In [1]: import numpy as np

In [2]: import numpy.linalg as la

In [3]: np.set_printoptions(precision=4, suppress=True, linewidth=160)

In [4]: M = np.loadtxt("dump.csv", delimiter=",")

In [5]: M
Out[5]: 
array([[ 1.    ,  0.    ,  0.    ,  0.    ,  0.    ],
       [ 0.    ,  1.    ,  0.    ,  0.    ,  0.    ],
       [ 0.    ,  0.    ,  0.4695, -0.8829,  0.    ],
       [ 0.    ,  0.    ,  0.8829,  0.4695,  0.    ],
       [ 0.    ,  0.    ,  0.    ,  0.    ,  1.    ]])

In [6]: # 4 blocks once reordered

In [7]: la.eigvals(M)
Out[7]: array([0.4695+0.8829j, 0.4695-0.8829j, 1.    +0.j    , 1.    +0.j    , 1.    +0.j    ])

In [8]: print(round(np.einsum("ii->", M), 4))
3.9389

In [9]: np.kron(np.eye(2, dtype=int), M)
Out[9]: 
array([[ 1.    ,  0.    ,  0.    ,  0.    ,  0.    ,  0.    ,  0.    ,  0.    ,  0.    ,  0.    ],
       [ 0.    ,  1.    ,  0.    ,  0.    ,  0.    ,  0.    ,  0.    ,  0.    ,  0.    ,  0.    ],
       [ 0.    ,  0.    ,  0.4695, -0.8829,  0.    ,  0.    ,  0.    ,  0.    , -0.    ,  0.    ],
       [ 0.    ,  0.    ,  0.8829,  0.4695,  0.    ,  0.    ,  0.    ,  0.    ,  0.    ,  0.    ],
       [ 0.    ,  0.    ,  0.    ,  0.    ,  1.    ,  0.    ,  0.    ,  0.    ,  0.    ,  0.    ],
       [ 0.    ,  0.    ,  0.    ,  0.    ,  0.    ,  1.    ,  0.    ,  0.    ,  0.    ,  0.    ],
       [ 0.    ,  0.    ,  0.    ,  0.    ,  0.    ,  0.    ,  1.    ,  0.    ,  0.    ,  0.    ],
       [ 0.    ,  0.    ,  0.    , -0.    ,  0.    ,  0.    ,  0.    ,  0.4695, -0.8829,  0.    ],
       [ 0.    ,  0.    ,  0.    ,  0.    ,  0.    ,  0.    ,  0.    ,  0.8829,  0.4695,  0.    ],
       [ 0.    ,  0.    ,  0.    ,  0.    ,  0.    ,  0.    ,  0.    ,  0.    ,  0.    ,  1.    ]])

In [10]: np.round(la.det(M[::-1]), 4)
Out[10]: np.float64(1.0)

In [11]: print(round(la.eigvals(M).sum().real, 4))
3.9389

In [12]: print(np.poly(M))
[ 1.     -3.9389  6.8168 -6.8168  3.9389 -1.    ]

In [13]: round(float(np.einsum("ij,ji->", M, M)), 4)
Out[13]: 1.8816

In [14]: vec = np.array([0, 3, 3, -3, -1])

In [15]: M.T @ (M @ vec)
Out[15]: array([ 0.,  3.,  3., -3., -1.])

In [16]: print(5 - la.matrix_rank(M - np.eye(5), tol=1e-8))
3

In [17]: print(np.round(la.norm(vec), 4), np.round(la.norm(M @ vec), 4))
5.2915 5.2915

In [18]: la.inv(M)
Out[18]: 
array([[ 1.    ,  0.    ,  0.    ,  0.    ,  0.    ],
       [ 0.    ,  1.    ,  0.    ,  0.    ,  0.    ],
       [ 0.    ,  0.    ,  0.4695,  0.8829,  0.    ],
       [-0.    , -0.    , -0.8829,  0.4695, -0.    ],
       [ 0.    ,  0.    ,  0.    ,  0.    ,  1.    ]])

In [19]: rng = np.random.default_rng(66)

In [20]: z = rng.permutation(5)

In [21]: print(z)
[1 0 4 3 2]

In [22]: M2 = M[z][:, z]

In [23]: print(np.diag(M2))
[1.     1.     1.     0.4695 0.4695]

In [24]: round(np.trace(M2), 4)
Out[24]: np.float64(3.9389)

In [25]: f = np.array([2, -1, 1, 0, 1])

In [26]: M2 = M + np.outer(f, np.eye(5)[1])

In [27]: M2
Out[27]: 
array([[ 1.    ,  2.    ,  0.    ,  0.    ,  0.    ],
       [ 0.    ,  0.    ,  0.    ,  0.    ,  0.    ],
       [ 0.    ,  1.    ,  0.4695, -0.8829,  0.    ],
       [ 0.    ,  0.    ,  0.8829,  0.4695,  0.    ],
       [ 0.    ,  1.    ,  0.    ,  0.    ,  1.    ]])

In [28]: np.round(la.norm(M2, "nuc"), 4)
Out[28]: np.float64(5.6458)

In [29]: np.round(la.norm(M2) ** 2 / la.norm(M2, 2) ** 2, 4)
Out[29]: np.float64(1.4286)

In [30]: round(la.norm(M2[3], 1), 4), round(float(la.norm(M2[3], np.inf)), 4)
Out[30]: (np.float64(1.3524), 0.8829)

In [31]: la.norm(M2, axis=1)
Out[31]: array([2.2361, 0.    , 1.4142, 1.    , 1.4142])

In [32]: W0 = np.load("w.npy")

In [33]: print(W0)
[[1 2 0 0]
 [1 2 0 0]
 [0 0 1 2]
 [0 0 1 2]]

In [34]: vec = np.array([9, 8, 0, 6])

In [35]: a = np.maximum(W0 @ vec, 0)

In [36]: np.flatnonzero(a > 1e-9)
Out[36]: array([0, 1, 2, 3])

In [37]: np.maximum(W0 @ (3 * vec), 0)
Out[37]: array([75, 75, 36, 36])

In [38]: M2 = W0 + rng.integers(-2, 3, (4, 2)) @ rng.integers(-2, 3, (2, 4))

In [39]: print(M2)
[[ 3  4  4  1]
 [ 5  2  4  0]
 [ 4  4  9  4]
 [ 2 -4 -1  0]]

In [40]: print(la.matrix_rank(M2 - W0, tol=1e-8))
2

In [41]: M2 - W0
Out[41]: 
array([[ 2,  2,  4,  1],
       [ 4,  0,  4,  0],
       [ 4,  4,  8,  2],
       [ 2, -4, -2, -2]])

In [42]: np.abs(M2 - W0).sum(axis=1)
Out[42]: array([ 9,  8, 18, 10])

In [43]: np.zeros(4, 4)
Traceback (most recent call last):
  Cell In[43], line 1
    np.zeros(4, 4)
TypeError: Cannot interpret '4' as a data type


In [44]: la.matrix_rank(W0)
Out[44]: np.int64(2)

In [45]: print(W0.sum(axis=1))
[3 3 3 3]

In [46]: W0[4]
Traceback (most recent call last):
  Cell In[46], line 1
    W0[4]
IndexError: index 4 is out of bounds for axis 0 with size 4


In [47]: print(np.unravel_index(np.abs(W0).argmax(), W0.shape))
(np.int64(0), np.int64(1))

In [48]: M2 = W0 / np.sqrt((W0 ** 2).mean(axis=1, keepdims=True))

In [49]: W0 - W0.mean(axis=1, keepdims=True)
Out[49]: 
array([[ 0.25,  1.25, -0.75, -0.75],
       [ 0.25,  1.25, -0.75, -0.75],
       [-0.75, -0.75,  0.25,  1.25],
       [-0.75, -0.75,  0.25,  1.25]])

In [50]: print(la.norm(M2, axis=1))
[2. 2. 2. 2.]

In [51]: M2[2]
Out[51]: array([0.    , 0.    , 0.8944, 1.7889])

In [52]: def softmax(z):
    ...:     e = np.exp(z - z.max(axis=-1, keepdims=True))
    ...:     return e / e.sum(axis=-1, keepdims=True)
    ...: 

In [53]: softmax(W0[1] + 3)
Out[53]: array([0.2245, 0.6103, 0.0826, 0.0826])

In [54]: print(softmax(W0[1]))
[0.2245 0.6103 0.0826 0.0826]

In [55]: np.round(softmax(10 * W0[1]), 4) + 0
Out[55]: array([0., 1., 0., 0.])

In [56]: S = W0 @ W0.T / np.sqrt(4)

In [57]: softmax(S + np.triu(np.full(S.shape, -np.inf), 1))
Out[57]: 
array([[1.    , 0.    , 0.    , 0.    ],
       [0.5   , 0.5   , 0.    , 0.    ],
       [0.0705, 0.0705, 0.859 , 0.    ],
       [0.0379, 0.0379, 0.4621, 0.4621]])

In [58]: softmax(S).round(6).argmax(axis=1)
Out[58]: array([0, 0, 2, 2])

In [59]: softmax(S)
Out[59]: 
array([[0.4621, 0.4621, 0.0379, 0.0379],
       [0.4621, 0.4621, 0.0379, 0.0379],
       [0.0379, 0.0379, 0.4621, 0.4621],
       [0.0379, 0.0379, 0.4621, 0.4621]])

In [60]: softmax(S)[1] @ W0
Out[60]: array([0.9241, 1.8483, 0.0759, 0.1517])

In [61]: A = np.loadtxt("mat.csv", delimiter=",")

In [62]: A
Out[62]: 
array([[-6., -6.,  6., -6.,  4., -6.],
       [-6., -6.,  6., -6.,  4., -6.],
       [ 0.,  0.,  0.,  0.,  0.,  0.],
       [-9., -9.,  9., -9.,  6., -9.],
       [-3., -3.,  3., -3.,  2., -3.],
       [-3., -3.,  3., -3.,  2., -3.],
       [-9., -9.,  9., -9.,  6., -9.]])

In [63]: # rows and columns are dependent

In [64]: Uu, sigma, VT = la.svd(A)

In [65]: print(np.argmax(sigma[:-1] / (sigma[1:] + 1e-6)) + 1)
1

In [66]: M2 = Uu[:, :1] @ np.diag(sigma[:1]) @ VT[:1]

In [67]: round(la.norm(A - M2, 2), 4), round(float(sigma[1]), 4)
Out[67]: (np.float64(0.0), 0.0)

In [68]: print(round(np.abs(A - M2).max(), 4))
0.0

In [69]: la.matrix_rank(M2)
Out[69]: np.int64(1)

In [70]: M2
Out[70]: 
array([[-6., -6.,  6., -6.,  4., -6.],
       [-6., -6.,  6., -6.,  4., -6.],
       [ 0.,  0.,  0.,  0.,  0.,  0.],
       [-9., -9.,  9., -9.,  6., -9.],
       [-3., -3.,  3., -3.,  2., -3.],
       [-3., -3.,  3., -3.,  2., -3.],
       [-9., -9.,  9., -9.,  6., -9.]])

In [71]: print(round(la.norm(A - M2) / la.norm(A), 4))
0.0
